$ python -q
>>> import numpy as np
>>> from numpy import linalg as LA
>>> np.set_printoptions(precision=2, suppress=True, linewidth=160)
>>> X = np.array([[-2.0, 1.0, 1.0, 1.0, 1.0],
...     [1.0, -2.0, 1.0, 1.0, 1.0],
...     [1.0, 1.0, -2.0, 1.0, 1.0],
...     [1.0, 1.0, 1.0, -2.0, 1.0],
...     [1.0, 1.0, 1.0, 1.0, -2.0]])
>>> X
array([[-2.,  1.,  1.,  1.,  1.],
       [ 1., -2.,  1.,  1.,  1.],
       [ 1.,  1., -2.,  1.,  1.],
       [ 1.,  1.,  1., -2.,  1.],
       [ 1.,  1.,  1.,  1., -2.]])
>>> M2 = X[0, 0] * X[1:] - np.outer(X[1:, 0], X[0])
>>> M2
array([[ 0.,  3., -3., -3., -3.],
       [ 0., -3.,  3., -3., -3.],
       [ 0., -3., -3.,  3., -3.],
       [ 0., -3., -3., -3.,  3.]])
>>> print(LA.matrix_rank(M2), LA.matrix_rank(X))
4 5
>>> np.sort(np.abs(np.fft.fft(X[0]))), np.sort(LA.svd(X, compute_uv=False))
(array([2., 3., 3., 3., 3.]), array([2., 3., 3., 3., 3.]))
>>> X @ np.ones(5)
array([2., 2., 2., 2., 2.])
>>> (X @ X)[0]
array([ 8., -1., -1., -1., -1.])
>>> np.allclose(X @ X.T, X.T @ X)
True
>>> evals, evecs = LA.eig(X)
>>> print(np.sort(LA.eigvals(X @ X)))
[4. 9. 9. 9. 9.]
>>> round(np.prod(evals), 2)
np.float64(162.0)
>>> O, r_ = LA.qr(X)
>>> np.abs(np.diag(r_))
array([2.83, 2.81, 2.78, 2.74, 2.68])
>>> O
array([[-0.71,  0.27,  0.31,  0.37,  0.45],
       [ 0.35, -0.67,  0.31,  0.37,  0.45],
       [ 0.35,  0.4 , -0.62,  0.37,  0.45],
       [ 0.35,  0.4 ,  0.46, -0.55,  0.45],
       [ 0.35,  0.4 ,  0.46,  0.55, -0.45]])
>>> M2 = np.array([[-0.7], [0.1], [1.3]])
>>> Z = np.array([[0.0, -0.1, 1.1, -1.4, -0.5, 0.6]])
>>> m1 = M2 @ Z
>>> m1
array([[ 0.  ,  0.07, -0.77,  0.98,  0.35, -0.42],
       [ 0.  , -0.01,  0.11, -0.14, -0.05,  0.06],
       [ 0.  , -0.13,  1.43, -1.82, -0.65,  0.78]])
>>> LA.matrix_rank(m1, rtol=0.1)
np.int64(1)
>>> LA.cond(m1) > 100
np.True_
>>> rng = np.random.default_rng(8370)
>>> M2 = X + rng.integers(-2, 3, (5, 4)) @ rng.integers(-2, 3, (4, 5))
>>> M2
array([[-8., -7.,  3.,  3., -2.],
       [-3., -4., -4.,  6.,  3.],
       [ 5., -1.,  3.,  5.,  2.],
       [ 0.,  1.,  2., -9.,  0.],
       [ 6.,  1.,  6., -1.,  0.]])
>>> np.abs(M2 - X).sum(axis=1)
array([21., 18., 16., 10., 14.])
>>> np.round(LA.svd(M2 - X, compute_uv=False), 2) + 0
array([13.12,  9.98,  9.19,  2.61,  0.  ])
>>> np.abs(LA.svd(M2)[2][-1])
array([0.46, 0.59, 0.37, 0.15, 0.53])
>>> round(np.log10(LA.cond(M2)))
2
>>> [round(float(x), 2) for x in LA.svd(M2, compute_uv=False)[:3]]
[15.18, 11.33, 8.65]
>>> print(np.argsort(-LA.norm(M2, axis=0).round(6), kind="stable")[:3])
[3 0 2]
>>> left, sig, Vt = LA.svd(m1)
>>> evecs = Vt[:(sig > 1e-8).sum()]
>>> x0 = m1[1] + -2 * m1[2] + rng.integers(2) * np.eye(6)[5]
>>> x0
array([ 0.  ,  0.25, -2.75,  3.5 ,  1.25, -0.5 ])
>>> np.allclose(evecs.T @ evecs @ x0, x0)
False
>>> np.round(evecs.T @ evecs, 2) + 0
array([[ 0.  ,  0.  ,  0.  ,  0.  ,  0.  ,  0.  ],
       [ 0.  ,  0.  , -0.03,  0.04,  0.01, -0.02],
       [ 0.  , -0.03,  0.32, -0.41, -0.15,  0.17],
       [ 0.  ,  0.04, -0.41,  0.52,  0.18, -0.22],
       [ 0.  ,  0.01, -0.15,  0.18,  0.07, -0.08],
       [ 0.  , -0.02,  0.17, -0.22, -0.08,  0.09]])
